% python3 -q
>>> import numpy as np
>>> from numpy import linalg as LA
>>> np.set_printoptions(precision=2, suppress=True, linewidth=200, sign=" ")
>>> feats = np.array([[2, -2, 6, 0],
...     [1, -1, 3, 0],
...     [1, -1, 3, 1],
...     [-2, -1, -6, 2],
...     [2, 0, 6, -1],
...     [1, 2, 3, 1],
...     [1, 2, 3, -1],
...     [1, -1, 3, -2]])
>>> rank = LA.matrix_rank(feats)
>>> rank
np.int64(3)
>>> N = LA.svd(feats)[2][rank:].T
>>> [int(LA.matrix_rank(np.delete(feats, i, axis=0))) for i in range(8)]
[3, 3, 3, 3, 3, 3, 3, 3]
>>> N.shape
(4, 1)
>>> np.allclose(feats @ N, 0)
True
>>> np.round(N[:, 0] / N[np.abs(N[:, 0]).round(6).argmax(), 0], 2) + 0
array([ 1.  ,  0.  , -0.33,  0.  ])
>>> np.round(feats @ N, 2) + 0
array([[ 0.],
       [ 0.],
       [ 0.],
       [ 0.],
       [ 0.],
       [ 0.],
       [ 0.],
       [ 0.]])
>>> [int(LA.matrix_rank(feats[:i])) for i in range(1, len(feats) + 1)]
[1, 1, 2, 3, 3, 3, 3, 3]
>>> feats.ravel(order="F")
array([ 2,  1,  1, -2,  2,  1,  1,  1, -2, -1, -1, -1,  0,  2,  2, -1,  6,  3,  3, -6,  6,  3,  3,  3,  0,  0,  1,  2, -1,  1, -1, -2])
>>> feats.reshape(-1, 2)
array([[ 2, -2],
       [ 6,  0],
       [ 1, -1],
       [ 3,  0],
       [ 1, -1],
       [ 3,  1],
       [-2, -1],
       [-6,  2],
       [ 2,  0],
       [ 6, -1],
       [ 1,  2],
       [ 3,  1],
       [ 1,  2],
       [ 3, -1],
       [ 1, -1],
       [ 3, -2]])
>>> feats.reshape(2, -1)
array([[ 2, -2,  6,  0,  1, -1,  3,  0,  1, -1,  3,  1, -2, -1, -6,  2],
       [ 2,  0,  6, -1,  1,  2,  3,  1,  1,  2,  3, -1,  1, -1,  3, -2]])
>>> T = feats.reshape(8, 2, -1)
>>> T.transpose(1, 0, 2)
array([[[ 2, -2],
        [ 1, -1],
        [ 1, -1],
        [-2, -1],
        [ 2,  0],
        [ 1,  2],
        [ 1,  2],
        [ 1, -1]],

       [[ 6,  0],
        [ 3,  0],
        [ 3,  1],
        [-6,  2],
        [ 6, -1],
        [ 3,  1],
        [ 3, -1],
        [ 3, -2]]])
>>> np.swapaxes(T, 1, 2)[0]
array([[ 2,  6],
       [-2,  0]])
